% ipython --no-banner

In [1]: import numpy as np

In [2]: from numpy import linalg as LA

In [3]: np.set_printoptions(precision=2, suppress=True, linewidth=140, legacy="1.25")

In [4]: def rnd(a):
   ...:     return np.round(a, 2) + 0
   ...: 

In [5]: A = np.array([[0.0, -1.0, -1.0, 0.0, -1.0, 0.0],
   ...:     [-1.0, 0.0, -1.0, 0.0, -1.0, 0.0],
   ...:     [-1.0, -1.0, 0.0, 0.0, -1.0, 0.0],
   ...:     [0.0, 0.0, 0.0, 0.0, 0.0, -1.0],
   ...:     [-1.0, -1.0, -1.0, 0.0, 0.0, 0.0],
   ...:     [0.0, 0.0, 0.0, -1.0, 0.0, 0.0]])

In [6]: evals, V = LA.eigh(A)

In [7]: vec = np.array([0, -2, -1, -1, 0, 0])

In [8]: np.abs(A).sum(axis=1).max(), np.abs(evals).max()
Out[8]: (3.0, 3.0)

In [9]: rnd(V * np.maximum(evals, 0) @ V.T)
Out[9]: 
array([[ 0.75, -0.25, -0.25,  0.  , -0.25,  0.  ],
       [-0.25,  0.75, -0.25,  0.  , -0.25,  0.  ],
       [-0.25, -0.25,  0.75,  0.  , -0.25,  0.  ],
       [ 0.  ,  0.  ,  0.  ,  0.5 ,  0.  , -0.5 ],
       [-0.25, -0.25, -0.25,  0.  ,  0.75,  0.  ],
       [ 0.  ,  0.  ,  0.  , -0.5 ,  0.  ,  0.5 ]])

In [10]: rnd(V * np.abs(evals) @ V.T)
Out[10]: 
array([[1.5, 0.5, 0.5, 0. , 0.5, 0. ],
       [0.5, 1.5, 0.5, 0. , 0.5, 0. ],
       [0.5, 0.5, 1.5, 0. , 0.5, 0. ],
       [0. , 0. , 0. , 1. , 0. , 0. ],
       [0.5, 0.5, 0.5, 0. , 1.5, 0. ],
       [0. , 0. , 0. , 0. , 0. , 1. ]])

In [11]: rnd(np.sort(LA.eigvals(A).real))
Out[11]: array([-3., -1.,  1.,  1.,  1.,  1.])

In [12]: (A != 0).astype(int)
Out[12]: 
array([[0, 1, 1, 0, 1, 0],
       [1, 0, 1, 0, 1, 0],
       [1, 1, 0, 0, 1, 0],
       [0, 0, 0, 0, 0, 1],
       [1, 1, 1, 0, 0, 0],
       [0, 0, 0, 1, 0, 0]])

In [13]: A @ A
Out[13]: 
array([[3., 2., 2., 0., 2., 0.],
       [2., 3., 2., 0., 2., 0.],
       [2., 2., 3., 0., 2., 0.],
       [0., 0., 0., 1., 0., 0.],
       [2., 2., 2., 0., 3., 0.],
       [0., 0., 0., 0., 0., 1.]])

In [14]: rnd(LA.det(A))
Out[14]: 3.0

In [15]: feats = np.load("layer15.npy")

In [16]: feats
Out[16]: 
array([[ 0,  8,  8,  8],
       [ 0,  8,  8,  8],
       [ 0,  8,  8,  8],
       [ 0, -2, -2, -2],
       [ 0,  8,  8,  8]])

In [17]: Uu, sigma, Vt = LA.svd(feats)

In [18]: V = Vt[:(sigma > 1e-8).sum()]

In [19]: rng = np.random.default_rng(120)

In [20]: vec = feats[3] + -1 * feats[1] + rng.integers(2) * np.eye(4)[0]

In [21]: vec
Out[21]: array([  0., -10., -10., -10.])

In [22]: LA.matrix_rank(np.vstack([feats, vec]))
Out[22]: 1

In [23]: rnd(np.diag(V.T @ V))
Out[23]: array([0.  , 0.33, 0.33, 0.33])

In [24]: np.allclose(V.T @ V @ vec, vec)
Out[24]: True

In [25]: rnd(feats @ LA.pinv(feats) @ feats)
Out[25]: 
array([[ 0.,  8.,  8.,  8.],
       [ 0.,  8.,  8.,  8.],
       [ 0.,  8.,  8.,  8.],
       [ 0., -2., -2., -2.],
       [ 0.,  8.,  8.,  8.]])

In [26]: np.allclose(feats[:-1].T @ LA.lstsq(feats[:-1].T, feats[-1])[0], feats[-1])
Out[26]: True

In [27]: np.abs(np.diag(LA.qr(feats)[1])) > 1e-9
Out[27]: array([False,  True, False, False])

In [28]: LA.lstsq(feats[:-1].T, feats[-1])[2]
Out[28]: 1

In [29]: Uu, sigma, Vt = LA.svd(feats)

In [30]: np.argmax(sigma[:-1] / (sigma[1:] + 1e-6)) + 1
Out[30]: 1

In [31]: rnd(sigma)
Out[31]: array([27.93,  0.  ,  0.  ,  0.  ])

In [32]: other = Uu[:, :1] @ np.diag(sigma[:1]) @ Vt[:1]

In [33]: LA.matrix_rank(feats, rtol=0.05)
Out[33]: 1

In [34]: other = np.array([[0, 0, -1], [0, 2, 3], [2, 1, -1], [0, 3, 3]])

In [35]: np.einsum("ik,kj->ij", feats, other)
Out[35]: 
array([[ 16,  48,  40],
       [ 16,  48,  40],
       [ 16,  48,  40],
       [ -4, -12, -10],
       [ 16,  48,  40]])

In [36]: mat = np.load("x.npy")

In [37]: mat
Out[37]: 
array([[ 3,  4,  4, -2, -3,  1,  2, -1],
       [-2, -2,  1, -2, -2,  2,  1, -1],
       [ 4,  3,  3,  0, -5,  0,  0,  1],
       [ 2,  0,  2, -2, -1,  3, -3,  3],
       [-1,  2, -1, -1,  1,  2,  2, -2],
       [ 1,  0,  1, -1, -3,  0,  0, -3],
       [ 1,  3,  2, -4,  1,  6,  0, -1],
       [ 2,  2,  2,  0, -2, -1,  2,  0],
       [ 1,  2,  1, -3,  0,  5, -1,  1],
       [ 0,  0,  0,  0,  0,  0,  0,  0],
       [ 1, -2,  0,  0,  0,  1, -3,  4],
       [ 0,  0, -1, -1,  1,  3, -1,  2],
       [ 1, -1, -1,  2, -2, -1, -2,  2],
       [ 0, -1,  1, -2,  2,  2, -1,  2],
       [-1,  0,  3, -4, -3,  4,  1, -2],
       [ 1,  1,  1, -2, -1,  1,  3, -2],
       [ 0,  0,  0,  0,  0,  0,  0,  0],
       [ 2,  2,  2, -1, -2,  2, -1, -1],
       [ 0,  0, -1, -1,  1,  3, -1,  2],
       [ 2,  3,  0,  0, -3,  3, -1, -1],
       [ 2,  1,  3, -3,  0,  4, -2,  1],
       [ 2,  1,  4, -2, -7,  2,  1,  0],
       [ 2,  2,  2, -1, -2,  2, -1, -1],
       [ 0, -2, -1,  1, -2, -2,  0, -2],
       [-1,  2, -1, -1,  1,  2,  2, -2],
       [ 1, -1, -1,  2, -2, -1, -2,  2],
       [ 0, -2, -1,  1, -2, -2,  0, -2],
       [ 0, -2, -1,  1, -2, -2,  0, -2],
       [ 2,  2,  2,  0, -2, -1,  2,  0],
       [-3, -1,  1, -5,  1,  6,  2, -1],
       [ 2, -1,  2, -2, -2,  2, -2, -1],
       [ 4,  2,  3,  0, -6, -1,  1, -3],
       [ 0,  0,  0,  0,  0,  0,  0,  0]])

In [38]: blk = mat.reshape(33, 2, -1)

In [39]: blk[:, 0]
Out[39]: 
array([[ 3,  4,  4, -2],
       [-2, -2,  1, -2],
       [ 4,  3,  3,  0],
       [ 2,  0,  2, -2],
       [-1,  2, -1, -1],
       [ 1,  0,  1, -1],
       [ 1,  3,  2, -4],
       [ 2,  2,  2,  0],
       [ 1,  2,  1, -3],
       [ 0,  0,  0,  0],
       [ 1, -2,  0,  0],
       [ 0,  0, -1, -1],
       [ 1, -1, -1,  2],
       [ 0, -1,  1, -2],
       [-1,  0,  3, -4],
       [ 1,  1,  1, -2],
       [ 0,  0,  0,  0],
       [ 2,  2,  2, -1],
       [ 0,  0, -1, -1],
       [ 2,  3,  0,  0],
       [ 2,  1,  3, -3],
       [ 2,  1,  4, -2],
       [ 2,  2,  2, -1],
       [ 0, -2, -1,  1],
       [-1,  2, -1, -1],
       [ 1, -1, -1,  2],
       [ 0, -2, -1,  1],
       [ 0, -2, -1,  1],
       [ 2,  2,  2,  0],
       [-3, -1,  1, -5],
       [ 2, -1,  2, -2],
       [ 4,  2,  3,  0],
       [ 0,  0,  0,  0]])

In [40]: blk.shape
Out[40]: (33, 2, 4)

In [41]: dist = LA.norm(mat[:, None] - mat[None], axis=-1)

In [42]: (dist + 1e9 * np.eye(33)).round(6).argmin(axis=1)
Out[42]: array([ 7, 14,  0, 20, 24, 17,  8, 28, 20, 16,  3, 18, 25, 11,  1,  4,  9, 22, 11, 17,  8,  2, 17, 26,  4, 12, 23, 23,  7, 14, 17,  2,  9])

In [43]: rnd(dist[:5, :5])
Out[43]: 
array([[0.  , 8.54, 4.47, 8.37, 8.  ],
       [8.54, 0.  , 9.33, 7.42, 5.74],
       [4.47, 9.33, 0.  , 7.48, 9.8 ],
       [8.37, 7.42, 7.48, 0.  , 8.83],
       [8.  , 5.74, 9.8 , 8.83, 0.  ]])

In [44]: LA.matrix_rank(dist ** 2)
Out[44]: 10

In [45]: np.flatnonzero(dist[11] < dist.mean() / 2)
Out[45]: array([11, 13, 18])

In [46]: dist[11].round(6).argsort(kind="stable")[:4]
Out[46]: array([11, 18, 13,  9])

In [47]: idx = rng.permutation(8)

In [48]: other = mat[:, idx] * rng.choice([-1, 1], 8)

In [49]: other
Out[49]: 
array([[ 2,  2,  1,  1,  4,  3, -4,  3],
       [ 1,  2,  2,  1,  1, -2,  2,  2],
       [ 0,  0,  0, -1,  3,  4, -3,  5],
       [-3,  2,  3, -3,  2,  2,  0,  1],
       [ 2,  1,  2,  2, -1, -1, -2, -1],
       [ 0,  1,  0,  3,  1,  1,  0,  3],
       [ 0,  4,  6,  1,  2,  1, -3, -1],
       [ 2,  0, -1,  0,  2,  2, -2,  2],
       [-1,  3,  5, -1,  1,  1, -2,  0],
       [ 0,  0,  0,  0,  0,  0,  0,  0],
       [-3,  0,  1, -4,  0,  1,  2,  0],
       [-1,  1,  3, -2, -1,  0,  0, -1],
       [-2, -2, -1, -2, -1,  1,  1,  2],
       [-1,  2,  2, -2,  1,  0,  1, -2],
       [ 1,  4,  4,  2,  3, -1,  0,  3],
       [ 3,  2,  1,  2,  1,  1, -1,  1],
       [ 0,  0,  0,  0,  0,  0,  0,  0],
       [-1,  1,  2,  1,  2,  2, -2,  2],
       [-1,  1,  3, -2, -1,  0,  0, -1],
       [-1,  0,  3,  1,  0,  2, -3,  3],
       [-2,  3,  4, -1,  3,  2, -1,  0],
       [ 1,  2,  2,  0,  4,  2, -1,  7],
       [-1,  1,  2,  1,  2,  2, -2,  2],
       [ 0, -1, -2,  2, -1,  0,  2,  2],
       [ 2,  1,  2,  2, -1, -1, -2, -1],
       [-2, -2, -1, -2, -1,  1,  1,  2],
       [ 0, -1, -2,  2, -1,  0,  2,  2],
       [ 0, -1, -2,  2, -1,  0,  2,  2],
       [ 2,  0, -1,  0,  2,  2, -2,  2],
       [ 2,  5,  6,  1,  1, -3,  1, -1],
       [-2,  2,  2,  1,  2,  2,  1,  2],
       [ 1,  0, -1,  3,  3,  4, -2,  6],
       [ 0,  0,  0,  0,  0,  0,  0,  0]])

In [50]: Uu, _, Vt = LA.svd(mat.T @ other)

In [51]: rnd(Uu @ Vt)
Out[51]: 
array([[ 0.,  0.,  0.,  0.,  0.,  1.,  0.,  0.],
       [ 0.,  0.,  0.,  0.,  0.,  0., -1.,  0.],
       [ 0.,  0.,  0.,  0.,  1.,  0.,  0.,  0.],
       [ 0., -1.,  0.,  0.,  0.,  0.,  0.,  0.],
       [ 0.,  0.,  0.,  0.,  0.,  0.,  0., -1.],
       [ 0.,  0.,  1.,  0.,  0.,  0.,  0.,  0.],
       [ 1.,  0.,  0.,  0.,  0.,  0.,  0.,  0.],
       [ 0.,  0.,  0., -1.,  0.,  0.,  0.,  0.]])

In [52]: idx
Out[52]: array([6, 3, 5, 7, 2, 0, 1, 4])
